$ python -q
>>> import numpy as np
>>> from numpy import linalg as LA
>>> np.set_printoptions(precision=2, suppress=True, linewidth=200, floatmode="fixed")
>>> rd = lambda a: np.round(a, 2) + 0
>>> B = np.array([[2, 7, 6, 4, 0, 5, 0, 8, 7],
...     [7, 5, 5, 7, 3, 8, 7, 9, 4],
...     [9, 9, 9, 4, 8, 8, 3, 0, 2],
...     [5, 3, 1, 0, 0, 3, 0, 2, 7],
...     [6, 5, 6, 7, 8, 2, 8, 6, 4],
...     [6, 0, 8, 8, 7, 2, 8, 8, 4],
...     [4, 6, 0, 1, 7, 4, 7, 3, 2],
...     [7, 7, 1, 6, 1, 3, 9, 3, 9],
...     [0, 8, 0, 2, 0, 3, 1, 5, 1]])
>>> M = B - B.T
>>> M
array([[ 0,  0, -3, -1, -6, -1, -4,  1,  7],
       [ 0,  0, -4,  4, -2,  8,  1,  2, -4],
       [ 3,  4,  0,  3,  2,  0,  3, -1,  2],
       [ 1, -4, -3,  0, -7, -5, -1, -4,  5],
       [ 6,  2, -2,  7,  0, -5,  1,  5,  4],
       [ 1, -8,  0,  5,  5,  0,  4,  5,  1],
       [ 4, -1, -3,  1, -1, -4,  0, -6,  1],
       [-1, -2,  1,  4, -5, -5,  6,  0,  4],
       [-7,  4, -2, -5, -4, -1, -1, -4,  0]])
>>> r0, v = M[5], M[3]
>>> r0 @ r0
np.int64(157)
>>> pr = (r0 @ v) / (r0 @ r0) * r0
>>> (v - pr) @ r0
np.float64(0.0)
>>> rd(LA.norm(r0 + v) ** 2 + LA.norm(r0 - v) ** 2)
np.float64(598.0)
>>> rd(v - pr)
array([ 1.13, -5.07, -3.00,  0.67, -6.33, -5.00, -0.46, -3.33,  5.13])
>>> rd(pr)
array([-0.13,  1.07,  0.00, -0.67, -0.67,  0.00, -0.54, -0.67, -0.13])
>>> np.outer(r0, v)
array([[  1,  -4,  -3,   0,  -7,  -5,  -1,  -4,   5],
       [ -8,  32,  24,   0,  56,  40,   8,  32, -40],
       [  0,   0,   0,   0,   0,   0,   0,   0,   0],
       [  5, -20, -15,   0, -35, -25,  -5, -20,  25],
       [  5, -20, -15,   0, -35, -25,  -5, -20,  25],
       [  0,   0,   0,   0,   0,   0,   0,   0,   0],
       [  4, -16, -12,   0, -28, -20,  -4, -16,  20],
       [  5, -20, -15,   0, -35, -25,  -5, -20,  25],
       [  1,  -4,  -3,   0,  -7,  -5,  -1,  -4,   5]])
>>> LA.matrix_rank(np.outer(r0, v))
np.int64(1)
